$ python -q
>>> import numpy as np
>>> import numpy.linalg as la
>>> np.set_printoptions(precision=2, suppress=True, linewidth=200, legacy="1.25")
>>> def rnd(a):
...     return np.round(a, 2) + 0
... 
>>> J = np.load("a.npy")
>>> J
array([[ 0,  0,  0,  0,  0],
       [-4,  1,  3,  4,  3],
       [ 0,  0,  0,  0,  0],
       [ 1, -1, -5,  0, -1],
       [ 6,  2,  2, -3,  2],
       [ 6, -2, -5,  2,  1],
       [-4,  3,  5,  9,  5],
       [ 2,  2, -3, -5, -1],
       [ 1,  1, -3,  5,  1],
       [ 1, -1, -5,  0, -1],
       [-4,  1,  3,  4,  3],
       [ 2,  3,  5,  1,  5],
       [-4,  1,  3,  4,  3],
       [ 1,  1, -3,  5,  1],
       [ 1,  5,  4,  0,  2],
       [ 1, -1, -5,  0, -1],
       [ 0,  2,  2,  5,  2]])
>>> A2 = np.c_[J[:, :4] @ np.array([[1, 1, -3, 1], [-1, -3, -2, -1], [0, 1, -1, -3], [1, 1, -2, -2]]), np.array([-6, -3, -3, 6, -1, 2, -4, 6, 6, -2, -5, 6, -6, -5, 4, 1, 1])]
>>> A2
array([[  0,   0,   0,   0,  -6],
       [ -1,   0,  -1, -22,  -3],
       [  0,   0,   0,   0,  -3],
       [  2,  -1,   4,  17,   6],
       [  1,  -1, -18,   4,  -1],
       [ 10,   9, -13,  19,   2],
       [  2,   1, -17, -40,  -4],
       [ -5, -12,   3,  19,   6],
       [  5,   0, -12,  -1,   6],
       [  2,  -1,   4,  17,  -2],
       [ -1,   0,  -1, -22,  -5],
       [  0,  -1, -19, -18,   6],
       [ -1,   0,  -1, -22,  -6],
       [  5,   0, -12,  -1,  -5],
       [ -4, -10, -17, -16,   4],
       [  2,  -1,   4,  17,   1],
       [  3,   1, -16, -18,   1]])
>>> rnd(la.norm(A2 - J @ la.lstsq(J, A2)[0], axis=0))
array([ 0. ,  0. ,  0. ,  0. , 14.3])
>>> rnd(la.norm(la.qr(J)[0].T @ A2, axis=0) ** 2 / ((A2 ** 2).sum(axis=0) + 1e-12))
array([1.  , 1.  , 1.  , 1.  , 0.37])
>>> la.matrix_rank(J)
5
>>> np.count_nonzero(J)
70
>>> np.diff(J, axis=0)
array([[ -4,   1,   3,   4,   3],
       [  4,  -1,  -3,  -4,  -3],
       [  1,  -1,  -5,   0,  -1],
       [  5,   3,   7,  -3,   3],
       [  0,  -4,  -7,   5,  -1],
       [-10,   5,  10,   7,   4],
       [  6,  -1,  -8, -14,  -6],
       [ -1,  -1,   0,  10,   2],
       [  0,  -2,  -2,  -5,  -2],
       [ -5,   2,   8,   4,   4],
       [  6,   2,   2,  -3,   2],
       [ -6,  -2,  -2,   3,  -2],
       [  5,   0,  -6,   1,  -2],
       [  0,   4,   7,  -5,   1],
       [  0,  -6,  -9,   0,  -3],
       [ -1,   3,   7,   5,   3]])
>>> np.abs(J).max()
9
>>> rnd(la.svd(J, compute_uv=False))
array([21.36, 13.29, 10.93,  4.78,  2.99])
>>> J.sum(axis=0)
array([ 6, 17, -2, 31, 24])
>>> U, sv, Vt = la.svd(J, full_matrices=False)
>>> rnd(sv / sv[0])
array([1.  , 0.62, 0.51, 0.22, 0.14])
>>> rnd(sv)
array([21.36, 13.29, 10.93,  4.78,  2.99])
>>> (sv > 1e-8).sum()
5
>>> rnd(np.cumsum(sv ** 2) / np.sum(sv ** 2))
array([0.58, 0.81, 0.96, 0.99, 1.  ])
>>> np.sqrt((sv ** 2).sum()), rnd(la.norm(J))
(28.0, 28.0)
>>> lab = J[:, 2] > np.median(J[:, 2])
>>> u = J[lab].mean(axis=0) - J[~lab].mean(axis=0)
>>> np.argsort(-np.abs(u).round(6), kind="stable")
array([2, 4, 1, 0, 3])
>>> ((J - J.mean(axis=0)) @ u > 0).astype(int)
array([0, 1, 0, 0, 0, 0, 1, 0, 0, 0, 1, 1, 1, 0, 1, 0, 1])
>>> lab.astype(int)
array([0, 1, 0, 0, 1, 0, 1, 0, 0, 0, 1, 1, 1, 0, 1, 0, 1])
>>> D = la.norm(J[:, None] - J[None], axis=-1)
>>> la.matrix_rank(D ** 2)
7
>>> rnd(D[:5, :5])
array([[ 0.  ,  7.14,  0.  ,  5.29,  7.55],
       [ 7.14,  0.  ,  7.14, 11.18, 12.33],
       [ 0.  ,  7.14,  0.  ,  5.29,  7.55],
       [ 5.29, 11.18,  5.29,  0.  , 10.05],
       [ 7.55, 12.33,  7.55, 10.05,  0.  ]])
>>> rnd(D[4])
array([ 7.55, 12.33,  7.55, 10.05,  0.  ,  9.54, 16.22,  7.35, 10.77, 10.05, 12.33,  7.14, 12.33, 10.77,  6.86, 10.05, 10.  ])
>>> D.shape
(17, 17)
>>> (D + 1e9 * np.eye(17)).round(6).argmin(axis=1)
array([ 2, 10,  0,  9, 14,  3,  1,  3, 13,  3,  1, 14,  1,  8, 11,  3,  1])
>>> D[4].round(6).argsort(kind="stable")[:4]
array([ 4, 14, 11,  7])
>>> rnd(la.norm(J, axis=1))
array([ 0.  ,  7.14,  0.  ,  5.29,  7.55,  8.37, 12.49,  6.56,  6.08,  5.29,  7.14,  8.  ,  7.14,  6.08,  6.78,  5.29,  6.08])
>>> X = np.array([[-2.31, 6.76, -21.87],
...     [-1.6, 6.2, -19.98],
...     [-1.42, 6.06, -19.5],
...     [0.83, 4.04, -12.44],
...     [0.83, 4.04, -12.43],
...     [2.0, 1.98, -4.91],
...     [1.97, 1.73, -4.02],
...     [1.74, 1.31, -2.54],
...     [1.62, 1.18, -2.13],
...     [1.38, 0.97, -1.5],
...     [0.17, 0.15, -0.09],
...     [-0.35, -0.61, 0.16],
...     [-0.36, -0.64, 0.16],
...     [-0.37, -0.73, 0.18],
...     [-0.3, -1.23, 0.23],
...     [3.3, -5.08, 1.51],
...     [4.7, -6.14, 2.1],
...     [5.28, -6.56, 2.36],
...     [10.37, -10.03, 4.8],
...     [14.27, -12.5, 6.84]])
>>> lab = X[:, 2] > np.median(X[:, 2])
>>> u = X[lab].mean(axis=0) - X[~lab].mean(axis=0)
>>> rnd(u)
array([ 3.17, -7.76, 11.96])
>>> (((X - X.mean(axis=0)) @ u > 0) == lab).mean()
0.85
>>> np.argsort(-np.abs(u).round(6), kind="stable")
array([2, 1, 0])
